$ ipython --no-banner

In [1]: import numpy as np

In [2]: from numpy import linalg as LA

In [3]: np.set_printoptions(precision=2, suppress=True, linewidth=100, floatmode="fixed")

In [4]: data = np.load("x.npy")

In [5]: data
Out[5]: 
array([[ 0.17,  0.97],
       [ 0.31,  0.64],
       [-1.65, -0.18],
       [-0.72, -2.55]])

In [6]: q, V = LA.qr(data[:, :1])[0], LA.qr(data[:, 1:])[0]

In [7]: sig = LA.svd(q.T @ V, compute_uv=False)

In [8]: (sig > 0.9).sum()
Out[8]: np.int64(0)

In [9]: np.round(LA.norm(q @ q.T - V @ V.T, 2), 2)
Out[9]: np.float64(0.87)

In [10]: np.degrees(np.arccos(sig.clip(0, 1)))
Out[10]: array([61.02])

In [11]: P = data @ LA.solve(data.T @ data, data.T)

In [12]: P.round(2) + 0
Out[12]: 
array([[ 0.13,  0.07,  0.06, -0.32],
       [ 0.07,  0.06, -0.08, -0.20],
       [ 0.06, -0.08,  0.99,  0.00],
       [-0.32, -0.20,  0.00,  0.83]])

In [13]: np.round((np.eye(4) - P) @ data, 2) + 0
Out[13]: 
array([[0.00, 0.00],
       [0.00, 0.00],
       [0.00, 0.00],
       [0.00, 0.00]])

In [14]: r0, r1 = data[0], data[2]

In [15]: np.round(r0 @ r0, 2)
Out[15]: np.float64(0.97)

In [16]: round(float(r0 @ r1), 2)
Out[16]: -0.46

In [17]: p = (r0 @ r1) / (r0 @ r0) * r0

In [18]: r1 - p
Out[18]: array([-1.57,  0.28])

In [19]: np.outer(r0, r1)
Out[19]: 
array([[-0.28, -0.03],
       [-1.60, -0.17]])

In [20]: (r1 - p) @ r0
Out[20]: np.float64(0.0)

In [21]: other = np.array([[2, 0, 1, 3, 2, 3, 2],
    ...:     [0, 0, 1, 0, 3, 0, 3],
    ...:     [1, 1, 1, 2, 1, 3, 3],
    ...:     [2, 3, 1, 3, 3, 3, 3],
    ...:     [3, 1, 1, 0, 1, 0, 1],
    ...:     [2, 3, 0, 2, 1, 2, 0],
    ...:     [0, 1, 2, 3, 0, 2, 2]])

In [22]: W0 = np.triu(other, 1)

In [23]: W0
Out[23]: 
array([[0, 0, 1, 3, 2, 3, 2],
       [0, 0, 1, 0, 3, 0, 3],
       [0, 0, 0, 2, 1, 3, 3],
       [0, 0, 0, 0, 3, 3, 3],
       [0, 0, 0, 0, 0, 0, 1],
       [0, 0, 0, 0, 0, 0, 0],
       [0, 0, 0, 0, 0, 0, 0]])

In [24]: np.prod(np.diag(W0)), np.round(LA.det(W0), 2)
Out[24]: (np.int64(0), np.float64(0.0))

In [25]: [int(LA.matrix_rank(LA.matrix_power(W0, p))) for p in range(1, 8)]
Out[25]: [5, 3, 2, 1, 0, 0, 0]

In [26]: np.sort(LA.eigvals(W0))
Out[26]: array([0.00, 0.00, 0.00, 0.00, 0.00, 0.00, 0.00])

In [27]: W0 @ W0
Out[27]: 
array([[ 0,  0,  0,  2, 10, 12, 14],
       [ 0,  0,  0,  2,  1,  3,  6],
       [ 0,  0,  0,  0,  6,  6,  7],
       [ 0,  0,  0,  0,  0,  0,  3],
       [ 0,  0,  0,  0,  0,  0,  0],
       [ 0,  0,  0,  0,  0,  0,  0],
       [ 0,  0,  0,  0,  0,  0,  0]])

In [28]: np.round(np.trace(LA.pinv(W0) @ W0), 2)
Out[28]: np.float64(5.0)

In [29]: np.allclose(W0[:-1].T @ LA.lstsq(W0[:-1].T, W0[-1])[0], W0[-1])
Out[29]: True

In [30]: LA.lstsq(W0[:-1].T, W0[-1])[2]
Out[30]: np.int32(5)

In [31]: rk = LA.matrix_rank(W0)

In [32]: rk
Out[32]: np.int64(5)

In [33]: N = LA.svd(W0)[2][rk:].T

In [34]: np.round(W0 @ N, 2) + 0
Out[34]: 
array([[0.00, 0.00],
       [0.00, 0.00],
       [0.00, 0.00],
       [0.00, 0.00],
       [0.00, 0.00],
       [0.00, 0.00],
       [0.00, 0.00]])

In [35]: [int(LA.matrix_rank(np.delete(W0, i, axis=0))) for i in range(7)]
Out[35]: [4, 4, 4, 4, 4, 5, 5]

In [36]: [int(LA.matrix_rank(W0[:, :j + 1])) for j in range(7)]
Out[36]: [0, 0, 1, 2, 3, 4, 5]

In [37]: np.allclose(W0 @ N, 0)
Out[37]: True

In [38]: vec = np.array([4, -4, 4, -5, 4, -6, -9])

In [39]: h = np.maximum(W0 @ vec, 0)

In [40]: np.maximum(W0 @ vec, 0) - np.maximum(-W0 @ vec, 0)
Out[40]: array([-39, -11, -51, -33,  -9,   0,   0])

In [41]: rng = np.random.default_rng(30)

In [42]: J = rng.normal(size=(18, 3)) + 3 * np.array([3, 9, 1])

In [43]: J
Out[43]: 
array([[10.57, 27.74,  2.03],
       [ 8.79, 26.71,  5.36],
       [ 8.06, 28.38,  3.12],
       [10.02, 27.00,  3.39],
       [ 9.49, 27.11,  3.65],
       [ 9.35, 28.23,  4.81],
       [ 8.91, 26.81,  3.41],
       [ 7.34, 27.31,  2.48],
       [ 8.18, 25.42,  2.78],
       [ 9.51, 26.47,  2.09],
       [ 8.44, 26.85,  1.84],
       [ 8.47, 25.92,  2.87],
       [10.74, 27.17,  4.99],
       [ 8.31, 25.86,  2.72],
       [ 9.09, 27.37,  3.39],
       [ 8.68, 27.89,  2.91],
       [ 9.70, 27.45,  3.25],
       [ 9.22, 26.28,  3.54]])

In [44]: lab = J[:, 2] > np.median(J[:, 2])

In [45]: r0 = J[lab].mean(axis=0) - J[~lab].mean(axis=0)

In [46]: (((J - J.mean(axis=0)) @ r0 > 0) == lab).mean()
Out[46]: np.float64(1.0)

In [47]: ((J - J.mean(axis=0)) @ r0 > 0).astype(int)
Out[47]: array([0, 1, 0, 1, 1, 1, 1, 0, 0, 0, 0, 0, 1, 0, 1, 0, 1, 1])

In [48]: lab.astype(int)
Out[48]: array([0, 1, 0, 1, 1, 1, 1, 0, 0, 0, 0, 0, 1, 0, 1, 0, 1, 1])

In [49]: W2 = J[[4, 16]].astype(float)

In [50]: for _ in range(3):
    ...:     lab = LA.norm(J[:, None] - W2, axis=-1).argmin(axis=1)
    ...:     W2 = np.array([J[lab == j].mean(axis=0) for j in range(2)])
    ...: 

In [51]: lab
Out[51]: array([1, 0, 1, 0, 0, 0, 0, 1, 0, 1, 1, 0, 0, 0, 1, 1, 1, 0])

In [52]: np.abs(W2[1] - W2[0]).argmax()
Out[52]: np.int64(2)

In [53]: np.bincount(lab)
Out[53]: array([10,  8])

In [54]: W2
Out[54]: 
array([[ 9.15, 26.65,  3.75],
       [ 8.92, 27.43,  2.64]])

In [55]: W2[1] - W2[0]
Out[55]: array([-0.22,  0.78, -1.11])
